% python3 -q
>>> import numpy as np
>>> import numpy.linalg as la
>>> np.set_printoptions(precision=3, suppress=True, linewidth=200, sign=" ")
>>> def rd(a):
...     return np.round(a, 3) + 0
... 
>>> m1 = np.minimum.outer(np.arange(1, 8), np.arange(1, 8)) * 3
>>> print(m1)
[[  3   3   3   3   3   3   3]
 [  3   6   6   6   6   6   6]
 [  3   6   9   9   9   9   9]
 [  3   6   9  12  12  12  12]
 [  3   6   9  12  15  15  15]
 [  3   6   9  12  15  18  18]
 [  3   6   9  12  15  18  21]]
>>> x = np.ones(7)
>>> for _ in range(3):
...     x = m1 @ x
...     x /= la.norm(x)
...     print(round(x @ m1 @ x, 3))
... 
68.554
68.641
68.642
>>> print(rd(la.eigvalsh(m1)[-1]))
68.642
>>> evals, V = la.eigh(m1)
>>> x = np.array([2, 9, 5, 6, 1, 3, 5])
>>> print(np.abs(m1).sum(axis=1).max(), rd(np.abs(evals).max()))
84 68.642
>>> print(rd(V * np.maximum(evals, 0) @ V.T))
[[  3.   3.   3.   3.   3.   3.   3.]
 [  3.   6.   6.   6.   6.   6.   6.]
 [  3.   6.   9.   9.   9.   9.   9.]
 [  3.   6.   9.  12.  12.  12.  12.]
 [  3.   6.   9.  12.  15.  15.  15.]
 [  3.   6.   9.  12.  15.  18.  18.]
 [  3.   6.   9.  12.  15.  18.  21.]]
>>> print(rd(V * np.abs(evals) @ V.T))
[[  3.   3.   3.   3.   3.   3.   3.]
 [  3.   6.   6.   6.   6.   6.   6.]
 [  3.   6.   9.   9.   9.   9.   9.]
 [  3.   6.   9.  12.  12.  12.  12.]
 [  3.   6.   9.  12.  15.  15.  15.]
 [  3.   6.   9.  12.  15.  18.  18.]
 [  3.   6.   9.  12.  15.  18.  21.]]
>>> x = np.array([-3, -1, 2, 3, -1, -3, 1])
>>> a = np.maximum(m1 @ x, 0)
>>> print(m1 * (a > 1e-9)[:, None])
[[  0   0   0   0   0   0   0]
 [  0   0   0   0   0   0   0]
 [  3   6   9   9   9   9   9]
 [  3   6   9  12  12  12  12]
 [  0   0   0   0   0   0   0]
 [  0   0   0   0   0   0   0]
 [  0   0   0   0   0   0   0]]
>>> print(rd(np.tanh(m1 @ x)))
[-1.    -0.995  0.995  0.995 -1.    -1.    -1.   ]
>>> print(m1.T @ a)
[ 18  36  54  63  63  63  63]
>>> rng = np.random.default_rng(52)
>>> lab = rng.permutation(7)
>>> print(lab)
[ 4  2  3  1  6  5  0]
>>> A2 = m1[lab][:, lab]
>>> print(A2)
[[ 15   9  12   6  15  15   3]
 [  9   9   9   6   9   9   3]
 [ 12   9  12   6  12  12   3]
 [  6   6   6   6   6   6   3]
 [ 15   9  12   6  21  18   3]
 [ 15   9  12   6  18  18   3]
 [  3   3   3   3   3   3   3]]
>>> print(np.allclose(A2, m1))
False
>>> x = np.array([-3, -5, -5, 5, 0, 3, -3])
>>> target = A2 @ x
>>> b, lr = np.zeros(7), 1 / la.norm(A2, 2) ** 2
>>> for i in range(150):
...     b -= lr * A2.T @ (A2 @ b - target)
...     if i % 50 == 0: print(i, round(la.norm(A2 @ b - target), 3))
... 
0 30.331
50 19.906
100 15.402
>>> print(rd(la.cond(A2)))
87.567
>>> J = np.loadtxt("a.csv", delimiter=",")
>>> print(J)
[[-2.  0.  0.  0.  0.  0.  0.  0.  0.  0.  0.  0.  0.]
 [-6.  6.  0.  0.  0.  0.  0.  0.  0.  0.  0.  0.  0.]
 [ 2.  4. -3.  0.  0.  0.  0.  0.  0.  0.  0.  0.  0.]
 [-4.  6. -8. -2.  0.  0.  0.  0.  0.  0.  0.  0.  0.]
 [-4.  7. -8.  5.  4.  0.  0.  0.  0.  0.  0.  0.  0.]
 [-1.  7. -6. -4.  1. -5.  0.  0.  0.  0.  0.  0.  0.]
 [ 6.  8. -9.  3.  8. -8. -8.  0.  0.  0.  0.  0.  0.]
 [ 5.  5.  2. -3.  5.  3.  9. -6.  0.  0.  0.  0.  0.]
 [-8. -9.  0. -6.  9.  9.  9.  1.  8.  0.  0.  0.  0.]
 [ 5. -7.  4. -8. -2.  3.  1.  5.  0. -6.  0.  0.  0.]
 [-1.  8. -1.  9. -4. -5.  3. -4.  2. -6.  3.  0.  0.]
 [ 5. -3. -1.  0.  4.  2.  3. -2.  6. -7. -6. -8.  0.]
 [ 6. -1. -3. -4.  6. -6.  4.  5. -8.  2.  2. -3.  4.]]
>>> # triangular: eigenvalues sit on the diagonal
>>> print(rd(np.sort(la.eigvals(J))))
[-8. -8. -6. -6. -5. -3. -2. -2.  3.  4.  4.  6.  8.]
>>> print(np.trace(J))
-15.0
>>> print(rd(np.abs(la.eigvals(J)).max()))
8.0
>>> X = np.load("sample5.npy")
>>> print(X)
[[ 6.  1.  1.  1.  1.  1.  1.]
 [ 1.  6.  1.  1.  1.  1.  1.]
 [ 1.  1.  6.  1.  1.  1.  1.]
 [ 1.  1.  1.  6.  1.  1.  1.]
 [ 1.  1.  1.  1.  6.  1.  1.]
 [ 1.  1.  1.  1.  1.  6.  1.]
 [ 1.  1.  1.  1.  1.  1.  6.]]
>>> # symmetric, so the eigenvalues are real
>>> q, R = la.qr(X)
>>> print(rd(np.abs(np.diag(R))))
[ 6.481  5.926  5.675  5.531  5.438  5.372  5.324]
>>> print(rd(q @ R))
[[ 6.  1.  1.  1.  1.  1.  1.]
 [ 1.  6.  1.  1.  1.  1.  1.]
 [ 1.  1.  6.  1.  1.  1.  1.]
 [ 1.  1.  1.  6.  1.  1.  1.]
 [ 1.  1.  1.  1.  6.  1.  1.]
 [ 1.  1.  1.  1.  1.  6.  1.]
 [ 1.  1.  1.  1.  1.  1.  6.]]
>>> print(np.allclose(R.T @ R, X.T @ X))
True
>>> print(rd(R))
[[-6.481 -2.623 -2.623 -2.623 -2.623 -2.623 -2.623]
 [ 0.    -5.926 -1.708 -1.708 -1.708 -1.708 -1.708]
 [ 0.     0.    -5.675 -1.269 -1.269 -1.269 -1.269]
 [ 0.     0.     0.    -5.531 -1.011 -1.011 -1.011]
 [ 0.     0.     0.     0.    -5.438 -0.84  -0.84 ]
 [ 0.     0.     0.     0.     0.    -5.372 -0.719]
 [ 0.     0.     0.     0.     0.     0.     5.324]]
>>> print(rd(abs(R[0, 0])), rd(la.norm(X[:, 0])))
6.481 6.481
>>> print(q.shape, R.shape)
(7, 7) (7, 7)
